$ ipython --no-banner

In [1]: import numpy as np

In [2]: from numpy import linalg as LA

In [3]: np.set_printoptions(precision=3, suppress=True, linewidth=100)

In [4]: arr = np.load("test2.npy")

In [5]: arr
Out[5]: 
array([[ 0.,  2., -1.],
       [ 0., -2., -5.],
       [ 0.,  1., -5.]])

In [6]: U, sigma, Vh = LA.svd(arr)

In [7]: sigma
Out[7]: array([7.156, 2.964, 0.   ])

In [8]: np.argmax(sigma[:-1] / (sigma[1:] + 1e-6)) + 1
Out[8]: np.int64(2)

In [9]: other = U[:, :2] @ np.diag(sigma[:2]) @ Vh[:2]

In [10]: np.round(LA.norm(arr - other) / LA.norm(arr), 3)
Out[10]: np.float64(0.0)

In [11]: other
Out[11]: 
array([[ 0.,  2., -1.],
       [ 0., -2., -5.],
       [ 0.,  1., -5.]])

In [12]: m1 = np.loadtxt("a.csv", delimiter=",")

In [13]: m1
Out[13]: 
array([[ 0.,  5., -3., -1., -7., -5.,  9.],
       [ 0.,  0., -9., -3., -3., -4., -6.],
       [ 0.,  0.,  0.,  8.,  6.,  9., -8.],
       [ 0.,  0.,  0.,  0.,  0., -4., -3.],
       [ 0.,  0.,  0.,  0.,  0., -4.,  0.],
       [ 0.,  0.,  0.,  0.,  0.,  0., -2.],
       [ 0.,  0.,  0.,  0.,  0.,  0.,  0.]])

In [14]: rng = np.random.default_rng(46)

In [15]: z = rng.permutation(7)

In [16]: z
Out[16]: array([5, 0, 1, 4, 6, 2, 3])

In [17]: other = m1[z][:, z]

In [18]: other
Out[18]: 
array([[ 0.,  0.,  0.,  0., -2.,  0.,  0.],
       [-5.,  0.,  5., -7.,  9., -3., -1.],
       [-4.,  0.,  0., -3., -6., -9., -3.],
       [-4.,  0.,  0.,  0.,  0.,  0.,  0.],
       [ 0.,  0.,  0.,  0.,  0.,  0.,  0.],
       [ 9.,  0.,  0.,  6., -8.,  0.,  8.],
       [-4.,  0.,  0.,  0., -3.,  0.,  0.]])

In [19]: np.allclose(other, m1)
Out[19]: False

In [20]: np.sort(np.abs(LA.eigvals(other)))
Out[20]: array([0., 0., 0., 0., 0., 0., 0.])

In [21]: round(float(LA.det(other)), 3), np.round(LA.det(m1[z]), 3)
Out[21]: (0.0, np.float64(0.0))

In [22]: np.trace(other)
Out[22]: np.float64(0.0)

In [23]: np.diag(other)
Out[23]: array([0., 0., 0., 0., 0., 0., 0.])

In [24]: r = LA.matrix_rank(m1)

In [25]: r
Out[25]: np.int64(5)

In [26]: ns = LA.svd(m1)[2][r:].T

In [27]: [int(LA.matrix_rank(m1[:, :j + 1])) for j in range(7)]
Out[27]: [0, 1, 2, 3, 3, 4, 5]

In [28]: [int(LA.matrix_rank(m1[:i])) for i in range(1, len(m1) + 1)]
Out[28]: [1, 2, 3, 4, 5, 5, 5]

In [29]: ns.shape
Out[29]: (7, 2)

In [30]: np.round(m1 @ ns, 3) + 0
Out[30]: 
array([[0., 0.],
       [0., 0.],
       [0., 0.],
       [0., 0.],
       [0., 0.],
       [0., 0.],
       [0., 0.]])

In [31]: np.round(ns @ ns.T, 3) + 0
Out[31]: 
array([[ 1.   ,  0.   ,  0.   ,  0.   ,  0.   ,  0.   ,  0.   ],
       [ 0.   ,  0.478, -0.033, -0.299,  0.399,  0.   ,  0.   ],
       [ 0.   , -0.033,  0.002,  0.021, -0.028,  0.   ,  0.   ],
       [ 0.   , -0.299,  0.021,  0.187, -0.249,  0.   ,  0.   ],
       [ 0.   ,  0.399, -0.028, -0.249,  0.332,  0.   ,  0.   ],
       [ 0.   ,  0.   ,  0.   ,  0.   ,  0.   ,  0.   ,  0.   ],
       [ 0.   ,  0.   ,  0.   ,  0.   ,  0.   ,  0.   ,  0.   ]])

In [32]: [int(LA.matrix_rank(np.delete(m1, i, axis=0))) for i in range(7)]
Out[32]: [4, 4, 4, 5, 5, 5, 5]

In [33]: mat = np.loadtxt("arr.csv", delimiter=",")

In [34]: mat
Out[34]: 
array([[105.,  52., -90., -92.,   7.,  15.],
       [ 52.,  41., -46., -53.,  53.,  -7.],
       [-90., -46.,  89.,  52., -18.,  11.],
       [-92., -53.,  52., 149., -13., -59.],
       [  7.,  53., -18., -13., 166., -60.],
       [ 15.,  -7.,  11., -59., -60.,  59.]])

In [35]: U, sigma, Vh = LA.svd(mat)

In [36]: np.argmax(sigma[:-1] / (sigma[1:] + 1e-6)) + 1
Out[36]: np.int64(3)

In [37]: sigma.round(3) + 0
Out[37]: array([314.324, 206.904,  87.771,   0.   ,   0.   ,   0.   ])

In [38]: other = U[:, :3] @ np.diag(sigma[:3]) @ Vh[:3]

In [39]: other
Out[39]: 
array([[105.,  52., -90., -92.,   7.,  15.],
       [ 52.,  41., -46., -53.,  53.,  -7.],
       [-90., -46.,  89.,  52., -18.,  11.],
       [-92., -53.,  52., 149., -13., -59.],
       [  7.,  53., -18., -13., 166., -60.],
       [ 15.,  -7.,  11., -59., -60.,  59.]])

In [40]: evals, evecs = LA.eigh(other)

In [41]: vec = np.array([1, 3, 1, 1, 0, 1])

In [42]: evecs * np.maximum(evals, 0) @ evecs.T
Out[42]: 
array([[105.,  52., -90., -92.,   7.,  15.],
       [ 52.,  41., -46., -53.,  53.,  -7.],
       [-90., -46.,  89.,  52., -18.,  11.],
       [-92., -53.,  52., 149., -13., -59.],
       [  7.,  53., -18., -13., 166., -60.],
       [ 15.,  -7.,  11., -59., -60.,  59.]])

In [43]: np.round(LA.eigvalsh(other[1:, 1:]), 3) + 0
Out[43]: array([  0.   ,   0.   ,  71.769, 198.205, 234.025])

In [44]: O, _ = LA.qr(np.array([[2.6, 1.7, 0.2, -0.1, 0.3],
    ...:     [-0.8, 0.8, -0.1, -1.1, 0.1],
    ...:     [-0.1, 0.2, -1.2, 0.1, -0.7],
    ...:     [0.3, 0.0, -0.6, -0.4, -0.4],
    ...:     [2.0, 1.1, 0.7, 1.7, 1.5]]))

In [45]: evecs, _ = LA.qr(np.array([[-0.1, 0.7, 1.9, 1.1, 1.1],
    ...:     [1.0, -0.5, -0.8, -0.4, 0.0],
    ...:     [-0.8, 0.4, -0.6, 1.0, -1.0],
    ...:     [2.2, 0.4, 0.0, 0.1, 1.1],
    ...:     [-0.9, 0.9, -0.1, 0.1, -0.2]]))

In [46]: sigma = 20 * 0.7 ** np.arange(5)

In [47]: A = O[:, :5] * sigma @ evecs[:5]

In [48]: A
Out[48]: 
array([[ -2.658,  -9.586,  -8.385,   5.392,  -8.121],
       [ -5.938,   7.11 ,   5.5  ,   0.069,  -8.954],
       [  4.391,  -0.02 ,   4.728,   5.841,  -2.832],
       [ -0.869,  -1.107,  -0.692,   6.037,   2.853],
       [  2.685,  -2.046, -11.163,   2.119,  -5.504]])

In [49]: other = A / np.sqrt((A ** 2).mean(axis=1, keepdims=True))

In [50]: other[4]
Out[50]: array([ 0.459, -0.35 , -1.91 ,  0.363, -0.942])

In [51]: LA.matrix_rank(A - A.mean(axis=1, keepdims=True))
Out[51]: np.int64(4)

In [52]: LA.norm(other, axis=1)
Out[52]: array([2.236, 2.236, 2.236, 2.236, 2.236])

In [53]: K = np.loadtxt("dump.csv", delimiter=",")

In [54]: K
Out[54]: 
array([[ -7.822,  -6.955, -10.491],
       [ -7.023,  -6.095,  -8.411],
       [ -6.578,  -5.623,  -7.334],
       [ -5.086,  -4.086,  -4.16 ],
       [ -3.124,  -2.209,  -1.149],
       [ -1.61 ,  -0.947,   0.09 ],
       [ -0.473,  -0.206,   0.217],
       [ -0.394,  -0.166,   0.193],
       [ -0.101,  -0.036,   0.062],
       [ -0.096,  -0.034,   0.06 ],
       [  0.845,  -0.048,  -1.016],
       [  0.915,  -0.119,  -1.165],
       [  0.802,  -2.83 ,  -1.698],
       [  0.505,  -3.815,  -1.043],
       [  0.185,  -4.747,  -0.178],
       [ -0.417,  -6.324,   1.738]])

In [55]: f, g = K[5], K[6]

In [56]: round(f @ f, 3)
Out[56]: np.float64(3.497)

In [57]: p = (f @ g) / (f @ f) * f

In [58]: LA.matrix_rank(np.outer(f, g))
Out[58]: np.int64(1)

In [59]: np.outer(f, g)
Out[59]: 
array([[ 0.762,  0.332, -0.349],
       [ 0.448,  0.195, -0.205],
       [-0.043, -0.019,  0.02 ]])

In [60]: g - p
Out[60]: array([-0.024,  0.058,  0.192])

In [61]: basis = K[[12, 4]].astype(float)

In [62]: for _ in range(4):
    ...:     z = LA.norm(K[:, None] - basis, axis=-1).argmin(axis=1)
    ...:     basis = np.array([K[z == j].mean(axis=0) for j in range(2)])
    ...: 

In [63]: z
Out[63]: array([1, 1, 1, 1, 0, 0, 0, 0, 0, 0, 0, 0, 0, 0, 0, 0])

In [64]: basis
Out[64]: 
array([[-0.247, -1.79 , -0.324],
       [-6.627, -5.69 , -7.599]])

In [65]: np.bincount(z)
Out[65]: array([12,  4])

In [66]: other = np.array([[3, 2], [1, 1], [0, 3]])

In [67]: LA.matrix_rank(K @ other)
Out[67]: np.int64(2)

In [68]: J = np.load("run3.npy")

In [69]: J
Out[69]: 
array([[-2.2, -0.3, -1.3, -0.3,  0.9,  0.4],
       [ 0.5, -1.8, -1.2,  0.3, -1.5, -0.9],
       [ 0.8, -1.9,  0.6, -0.7, -2. , -0.8],
       [ 2. ,  0.3, -0.5, -0.2,  0.2, -2. ],
       [-0.3,  0.3, -0.8, -1. , -0.1,  0.9],
       [ 0.2,  0.7,  0.2, -1.7, -1.4, -0.1],
       [-1.8, -1.1,  0.7, -0.1,  0.7,  0.6],
       [ 1.9, -0.7,  0.2,  1.5, -0.9, -0.1],
       [-1.1, -0.5,  0.8, -0.6, -2.2, -0.7],
       [-0.5, -1.1,  0.4, -0.1,  0.6,  1. ],
       [-0.2,  1.6,  0.3, -0.3, -0.9, -0.5],
       [-0.2,  0.7,  0.2,  0. , -0.4,  1.1],
       [ 0.5, -1.6,  0.8,  0. ,  2.3, -0.2],
       [-0.7,  0. ,  0. , -0.8, -1.8, -0.1],
       [-0.4, -1.2, -0.4,  0.1, -1.6, -0.6],
       [ 1. ,  0.2, -0.3,  2.6,  0.6, -1.9],
       [ 1.7,  0.9, -0.8, -0.7, -0.8, -2.3],
       [ 0.7, -2.1,  1.2, -0.7,  0.3, -0.2],
       [ 0.8,  0.5,  0.1,  0.8, -0.7,  0.2],
       [-0.1,  1.1,  0.3,  0.1,  0.1,  2. ],
       [ 1.7,  0.3,  0.6, -1. ,  0. ,  0.8],
       [ 0.9,  1.2, -1.5, -0.4,  0.6, -0.6],
       [-0.2,  0.8, -0.4,  1.5, -0.9,  0.1],
       [-0.4, -1.3,  1.5,  1.4,  0.7, -0.2],
       [ 0.5, -0.1, -1.7,  0.7, -0.6,  2. ],
       [-4. , 28. ,  0. , 10. , 28. ,  0. ],
       [-1.1, -0.3, -0.3, -0.3, -0.5,  0.6],
       [-1.8,  0.9, -0.6, -0.8, -0.5,  0.3],
       [-0.2,  0.7, -0.7,  2.3,  0.3, -1.4],
       [ 0.8, -0.4,  1.5,  1.3,  0.6,  0.4],
       [ 0.3, -0.6, -0.5,  0.3,  0.4, -0.4],
       [ 0. ,  0.5, -0.2, -1. , -0.7,  0.7]])

In [70]: proj = J @ LA.solve(J.T @ J, J.T)

In [71]: LA.matrix_rank(np.eye(32) - proj)
Out[71]: np.int64(26)

In [72]: np.allclose(proj @ proj, proj)
Out[72]: True
